% python3 -q
>>> import numpy as np
>>> import numpy.linalg as la
>>> np.set_printoptions(precision=1, suppress=True, linewidth=120)
>>> def rd(a):
...     return np.round(a, 1) + 0
... 
>>> J = np.load("w.npy")
>>> print(J)
[[ -0.6   0.7   0.7   1.5]
 [  0.1   0.5   0.6   1.1]
 [  1.4   1.6  -0.3   0.4]
 [ -2.1   0.2   0.7  -0.6]
 [  0.2   0.6  -0.2  -1.1]
 [  0.1  -0.2  -0.9  -2.5]
 [ -1.2  -1.6   1.1   0.8]
 [  1.3  -0.1   0.5   0.4]
 [  2.7  -0.3  -0.2  -0.8]
 [  0.    5.  -20.   -5. ]
 [  1.1   0.5   0.8  -1. ]
 [ -1.6  -0.2  -0.8   0.2]
 [  1.8   0.7   2.    0.9]
 [  2.5  -0.3   2.1  -1. ]
 [  1.5   2.    0.7  -0.3]
 [ -1.5   1.    0.6   0.7]
 [  0.3   2.4  -1.1  -0.1]
 [  0.   -2.2  -0.4  -0.8]
 [ -1.4  -0.7   1.4  -0.3]]
>>> dist = la.norm(J[:, None] - J[None], axis=-1)
>>> rd(la.norm(J, axis=1))
array([ 1.9,  1.4,  2.2,  2.3,  1.3,  2.7,  2.4,  1.5,  2.8, 21.2,  1.8,  1.8,  2.9,  3.4,  2.6,  2. ,  2.7,  2.4,
        2.1])
>>> cen = J - J.mean(axis=0)
>>> evecs = la.svd(cen)[2][:1]
>>> Y = cen - cen @ evecs.T @ evecs
>>> print(rd(la.norm(Y) / la.norm(cen)))
0.4
>>> rd(Y.std(axis=0))
array([1.4, 1. , 0.3, 0.9])
>>> cen = J - J.mean(axis=0)
>>> left, sigma, VT = la.svd(cen, full_matrices=False)
>>> rd(sigma)
array([21.4,  6.2,  4.9,  3. ])
>>> rd(np.abs(VT[-1]))
array([0.3, 0.5, 0.3, 0.8])
>>> rd(sigma ** 2 / (sigma ** 2).sum())
array([0.9, 0.1, 0. , 0. ])
>>> np.abs(VT[0]).argmax()
np.int64(2)
>>> rd(cen.mean(axis=0))
array([0., 0., 0., 0.])
>>> rd((sigma ** 2).sum() ** 2 / (sigma ** 4).sum())
np.float64(1.3)
>>> la.matrix_rank(cen)
np.int64(4)
>>> x = np.array([5, 5, 0, 4])
>>> y = J @ x
>>> rd(la.solve(J.T @ J, J.T @ y))
array([5., 5., 0., 4.])
>>> print(rd(la.pinv(J) @ J))
[[1. 0. 0. 0.]
 [0. 1. 0. 0.]
 [0. 0. 1. 0.]
 [0. 0. 0. 1.]]
>>> rng = np.random.default_rng(409642)
>>> y = y + 0.3 * rng.normal(size=19)
>>> rd(y)
array([  7.2,   7.1,  16.6, -12.2,  -0.8, -10.4, -10.6,   7.8,   8.8,   4.6,   4.1,  -8.7,  15.9,   7.3,  15.8,   0.7,
        13. , -14.5, -11.1])
>>> beta, *_ = la.lstsq(J, y)
>>> rd(beta)
array([5., 5., 0., 4.])
>>> [round(float(la.norm(la.solve(J.T @ J + lam * np.eye(4), J.T @ y))), 2) for lam in (0, 1, 10, 100)]
[8.12, 7.82, 6.0, 1.96]
>>> print(beta.round())
[5. 5. 0. 4.]
>>> rd(la.norm(y - J @ beta))
np.float64(1.4)
